% ipython --no-banner

In [1]: import numpy as np

In [2]: from numpy import linalg as LA

In [3]: np.set_printoptions(suppress=True, linewidth=140)

In [4]: def rd(a):
   ...:     return np.round(a, 2) + 0
   ...: 

In [5]: m1 = np.loadtxt("run0.csv", delimiter=",")

In [6]: m1
Out[6]: 
array([[ -2.59,  -0.24,   3.65,   3.04,   4.69,   1.25,   4.98,   1.34,  -5.75],
       [ -0.78,  -2.88,   5.02,   0.  ,   1.45,  -2.5 ,   1.1 ,   1.54,  -0.89],
       [ -0.14,   1.17, -12.26,  -2.14, -10.  ,  -1.29,   1.14,  -3.46,   6.33],
       [ -0.26,  -3.65,   4.2 ,  -1.55,  -0.38,  -4.78,  -0.4 ,   2.06,   1.94],
       [  0.25,   1.66,  -1.1 ,  -0.61,   1.49,  -0.45,  -1.4 ,   1.77,   1.19],
       [ -1.9 ,   4.08,  -7.38,   1.33,  -0.36,   2.26,   3.6 ,  -0.24,  -0.88],
       [ -0.23,   2.85,   5.62,   1.63,   9.59,   1.86,  -1.64,   4.66,  -4.01],
       [ -1.71,   4.3 ,  -2.22,   2.43,   4.65,   3.32,   2.62,   1.57,  -3.63],
       [  1.97,   1.16,  -2.16,  -1.81,  -1.43,   0.07,  -4.19,  -0.19,   3.29],
       [ -1.57,   5.67,  -9.3 ,   1.2 ,  -0.36,   2.99,   2.76,  -0.12,  -0.23],
       [  2.32,   0.7 ,  -4.8 ,  -0.61,  -5.58,   3.26,  -2.37,  -5.38,   1.92],
       [ -1.12,   5.02,  -9.19,  -0.72,  -0.85,  -0.39,   0.72,   2.13,   3.14],
       [  3.28,  -2.36,  -0.04,  -2.24,  -5.61,  -0.01,  -4.74,  -4.11,   3.79],
       [  1.24,   0.31,  -0.34,   0.38,  -1.07,   2.69,  -1.39,  -2.6 ,  -0.73],
       [  0.09,  -4.2 ,   1.56,  -0.44,  -4.52,  -1.52,   1.42,  -3.04,   0.5 ],
       [ -1.08,   1.4 ,  -0.78,  -0.96,   2.4 ,  -3.12,   0.02,   4.48,   1.8 ],
       [  0.08,  -2.74,  -4.75,  -1.95,  -8.08,  -2.88,   1.06,  -2.92,   4.54],
       [ -0.97,  -2.35,   3.78,   2.41,   0.33,   2.03,   3.69,  -2.53,  -4.86],
       [  1.65,  -0.07,   0.82,  -2.  ,  -0.03,  -1.78,  -3.99,   1.29,   3.2 ],
       [ -1.69,  -2.28,  -3.64,  -0.76,  -5.44,  -3.37,   3.81,  -1.01,   2.37],
       [  0.75,  -1.43,  -3.45,  -0.37,  -5.94,   0.92,   0.34,  -4.51,   1.37],
       [ -0.71,  -3.42,  -2.04,  -0.21,  -6.39,  -1.23,   3.09,  -3.74,   0.91],
       [  0.94,   1.7 , -10.62,  -2.67,  -8.23,  -0.98,  -1.39,  -2.7 ,   6.58],
       [ -3.68,   1.07,   1.98,   2.29,   5.61,  -0.74,   5.6 ,   3.88,  -4.42],
       [  0.02,   0.03,   0.01,   0.02,  -0.01,   0.07,   0.  ,   0.  ,   0.05],
       [  0.22,  -0.36,  -1.83,   0.86,  -2.87,   2.22,   1.23,  -3.31,  -1.03],
       [ -1.1 ,   4.78, -10.07,  -0.41,  -2.15,   0.76,   1.33,   0.54,   2.75],
       [  0.52,  -0.73,  -0.65,  -1.6 ,  -1.82,  -2.33,  -1.4 ,   0.56,   2.95],
       [ -2.57,   1.76,   3.5 ,   2.  ,   7.36,  -0.38,   3.09,   4.82,  -4.17],
       [ -2.26,   0.85,  -1.43,  -1.02,   2.05,  -4.67,   2.09,   5.27,   2.07],
       [ -1.31,   5.26,  -8.24,  -1.15,   0.58,  -1.49,   0.19,   3.91,   3.78],
       [ -2.16,   3.08,   0.62,   2.23,   5.96,   1.52,   2.84,   3.17,  -3.83]])

In [7]: rd(LA.norm(m1, 2) / LA.norm(m1))
Out[7]: np.float64(0.74)

In [8]: rd(np.abs(LA.svd(m1)[2][-1]))
Out[8]: array([0.15, 0.  , 0.14, 0.69, 0.19, 0.47, 0.32, 0.35, 0.03])

In [9]: LA.cond(m1) > 100
Out[9]: np.True_

In [10]: hat = m1 @ LA.solve(m1.T @ m1, m1.T)

In [11]: np.allclose(hat @ hat, hat)
Out[11]: True

In [12]: rd(np.diag(hat))
Out[12]: 
array([0.32, 0.2 , 0.32, 0.3 , 0.28, 0.27, 0.32, 0.26, 0.3 , 0.23, 0.29, 0.34, 0.33, 0.15, 0.18, 0.26, 0.29, 0.33, 0.17, 0.26, 0.41, 0.22,
       0.28, 0.55, 0.09, 0.29, 0.29, 0.17, 0.3 , 0.42, 0.34, 0.26])

In [13]: rd(LA.eigvalsh(hat))
Out[13]: array([0., 0., 0., 0., 0., 0., 0., 0., 0., 0., 0., 0., 0., 0., 0., 0., 0., 0., 0., 0., 0., 0., 0., 1., 1., 1., 1., 1., 1., 1., 1., 1.])

In [14]: Xc = m1 - m1.mean(axis=0)

In [15]: left, s, VT = LA.svd(Xc, full_matrices=False)

In [16]: rd(Xc.mean(axis=0))
Out[16]: array([0., 0., 0., 0., 0., 0., 0., 0., 0.])

In [17]: np.searchsorted(np.cumsum(s ** 2) / (s ** 2).sum(), 0.9) + 1
Out[17]: np.int64(3)

In [18]: np.abs(VT[0]).argmax()
Out[18]: np.int64(4)

In [19]: (np.sign(left[:, 0]) == np.sign(left[0, 0])).astype(int)
Out[19]: array([1, 1, 0, 1, 1, 0, 1, 1, 0, 0, 0, 0, 0, 1, 0, 1, 0, 1, 1, 0, 0, 0, 0, 1, 1, 0, 0, 0, 1, 1, 0, 1])

In [20]: A2 = m1 / np.sqrt((m1 ** 2).mean(axis=1, keepdims=True))

In [21]: LA.matrix_rank(m1 - m1.mean(axis=1, keepdims=True))
Out[21]: np.int64(8)

In [22]: rd(A2[31])
Out[22]: array([-0.68,  0.97,  0.2 ,  0.7 ,  1.88,  0.48,  0.9 ,  1.  , -1.21])

In [23]: rd(LA.norm(A2, axis=1))
Out[23]: array([3., 3., 3., 3., 3., 3., 3., 3., 3., 3., 3., 3., 3., 3., 3., 3., 3., 3., 3., 3., 3., 3., 3., 3., 3., 3., 3., 3., 3., 3., 3., 3.])

In [24]: LA.matrix_rank(A2) == LA.matrix_rank(m1)
Out[24]: np.True_

In [25]: basis = m1[[31, 25]].astype(float)

In [26]: for _ in range(4):
    ...:     idx = LA.norm(m1[:, None] - basis, axis=-1).argmin(axis=1)
    ...:     basis = np.array([m1[idx == j].mean(axis=0) for j in range(2)])
    ...: 

In [27]: idx
Out[27]: array([0, 0, 1, 0, 1, 1, 0, 0, 1, 1, 1, 1, 1, 1, 1, 0, 1, 0, 1, 1, 1, 1, 1, 0, 1, 1, 1, 1, 0, 0, 1, 0])

In [28]: np.abs(basis[1] - basis[0]).argmax()
Out[28]: np.int64(4)

In [29]: E = np.load("sample19.npy")

In [30]: rd(E)
Out[30]: 
array([[ 0.  ,  0.33, -0.86,  0.  ,  0.77,  0.87, -0.89, -0.54,  0.3 , -2.37],
       [-1.27,  0.52, -0.14, -1.11, -1.58,  0.53, -0.15, -0.02, -1.71, -0.35],
       [ 0.42,  1.53,  2.2 , -0.77,  0.4 ,  0.02, -0.5 , -0.78,  0.17, -0.06],
       [-0.42, -0.66,  0.81,  1.52,  1.13,  0.76, -0.59, -0.16, -1.76,  0.3 ],
       [ 0.  ,  0.  ,  0.  ,  0.  ,  0.37, -2.64, -0.34,  0.19, -0.96, -0.89],
       [-2.11,  1.15,  0.13,  1.11,  0.3 , -0.3 ,  1.07,  0.01,  0.76, -0.21],
       [ 0.63,  0.77,  0.5 ,  0.59, -0.38,  0.39, -0.11,  2.59, -0.08, -0.61],
       [-0.74, -1.86,  1.36, -0.95,  0.27,  0.15,  0.84,  0.52,  0.41, -0.99],
       [ 0.  , -0.65,  0.77,  1.39, -1.94, -0.3 , -0.98, -0.66,  0.73, -0.5 ],
       [ 1.27,  0.24,  0.15,  0.64, -0.49,  0.17,  2.15, -0.79, -0.8 , -0.85]])

In [31]: x = np.array([2, 2, 0, 2, 1, 1, 2, 1, 0, 2])

In [32]: target = E @ x

In [33]: beta, lr = np.zeros(10), 1 / LA.norm(E, 2) ** 2

In [34]: for i in range(150):
    ...:     beta -= lr * E.T @ (E @ beta - target)
    ...:     if i % 50 == 0: print(i, round(LA.norm(E @ beta - target), 2))
    ...: 
0 0.0
50 0.0
100 0.0

In [35]: rd(LA.cond(E))
Out[35]: np.float64(1.0)

In [36]: rd(beta)
Out[36]: array([2., 2., 0., 2., 1., 1., 2., 1., 0., 2.])

In [37]: x = np.array([3, 4, 5, -1, -1, -2, -3, 3, -5, -1])

In [38]: target = E @ x

In [39]: rd(target)
Out[39]: array([-3.59,  8.48, 17.08,  5.74, 12.21, -8.71, 15.64, -4.48,  0.19,  1.03])

In [40]: rd(LA.solve(E, 3 * target))
Out[40]: array([  9.,  12.,  15.,  -3.,  -3.,  -6.,  -9.,   9., -15.,  -3.])

In [41]: rd(LA.solve(E, E[:, 5]))
Out[41]: array([0., 0., 0., 0., 0., 1., 0., 0., 0., 0.])

In [42]: t = np.radians(72)

In [43]: Rm = np.eye(10)

In [44]: Rm[5, 5] = Rm[2, 2] = np.cos(t)

In [45]: Rm[5, 2], Rm[2, 5] = -np.sin(t), np.sin(t)

In [46]: rd(Rm)
Out[46]: 
array([[ 1.  ,  0.  ,  0.  ,  0.  ,  0.  ,  0.  ,  0.  ,  0.  ,  0.  ,  0.  ],
       [ 0.  ,  1.  ,  0.  ,  0.  ,  0.  ,  0.  ,  0.  ,  0.  ,  0.  ,  0.  ],
       [ 0.  ,  0.  ,  0.31,  0.  ,  0.  ,  0.95,  0.  ,  0.  ,  0.  ,  0.  ],
       [ 0.  ,  0.  ,  0.  ,  1.  ,  0.  ,  0.  ,  0.  ,  0.  ,  0.  ,  0.  ],
       [ 0.  ,  0.  ,  0.  ,  0.  ,  1.  ,  0.  ,  0.  ,  0.  ,  0.  ,  0.  ],
       [ 0.  ,  0.  , -0.95,  0.  ,  0.  ,  0.31,  0.  ,  0.  ,  0.  ,  0.  ],
       [ 0.  ,  0.  ,  0.  ,  0.  ,  0.  ,  0.  ,  1.  ,  0.  ,  0.  ,  0.  ],
       [ 0.  ,  0.  ,  0.  ,  0.  ,  0.  ,  0.  ,  0.  ,  1.  ,  0.  ,  0.  ],
       [ 0.  ,  0.  ,  0.  ,  0.  ,  0.  ,  0.  ,  0.  ,  0.  ,  1.  ,  0.  ],
       [ 0.  ,  0.  ,  0.  ,  0.  ,  0.  ,  0.  ,  0.  ,  0.  ,  0.  ,  1.  ]])

In [47]: A2 = E @ Rm.T

In [48]: rd(np.abs(A2 - E).max(axis=0))
Out[48]: array([0.  , 0.  , 2.51, 0.  , 0.  , 2.11, 0.  , 0.  , 0.  , 0.  ])

In [49]: rd(A2)
Out[49]: 
array([[ 0.  ,  0.33,  0.56,  0.  ,  0.77,  1.09, -0.89, -0.54,  0.3 , -2.37],
       [-1.27,  0.52,  0.46, -1.11, -1.58,  0.3 , -0.15, -0.02, -1.71, -0.35],
       [ 0.42,  1.53,  0.7 , -0.77,  0.4 , -2.08, -0.5 , -0.78,  0.17, -0.06],
       [-0.42, -0.66,  0.97,  1.52,  1.13, -0.54, -0.59, -0.16, -1.76,  0.3 ],
       [ 0.  ,  0.  , -2.51,  0.  ,  0.37, -0.82, -0.34,  0.19, -0.96, -0.89],
       [-2.11,  1.15, -0.25,  1.11,  0.3 , -0.21,  1.07,  0.01,  0.76, -0.21],
       [ 0.63,  0.77,  0.52,  0.59, -0.38, -0.36, -0.11,  2.59, -0.08, -0.61],
       [-0.74, -1.86,  0.57, -0.95,  0.27, -1.25,  0.84,  0.52,  0.41, -0.99],
       [ 0.  , -0.65, -0.04,  1.39, -1.94, -0.82, -0.98, -0.66,  0.73, -0.5 ],
       [ 1.27,  0.24,  0.21,  0.64, -0.49, -0.09,  2.15, -0.79, -0.8 , -0.85]])

In [50]: rd(LA.det(Rm)), rd(np.trace(Rm))
Out[50]: (np.float64(1.0), np.float64(8.62))

In [51]: np.allclose(E @ E.T, A2 @ A2.T)
Out[51]: True
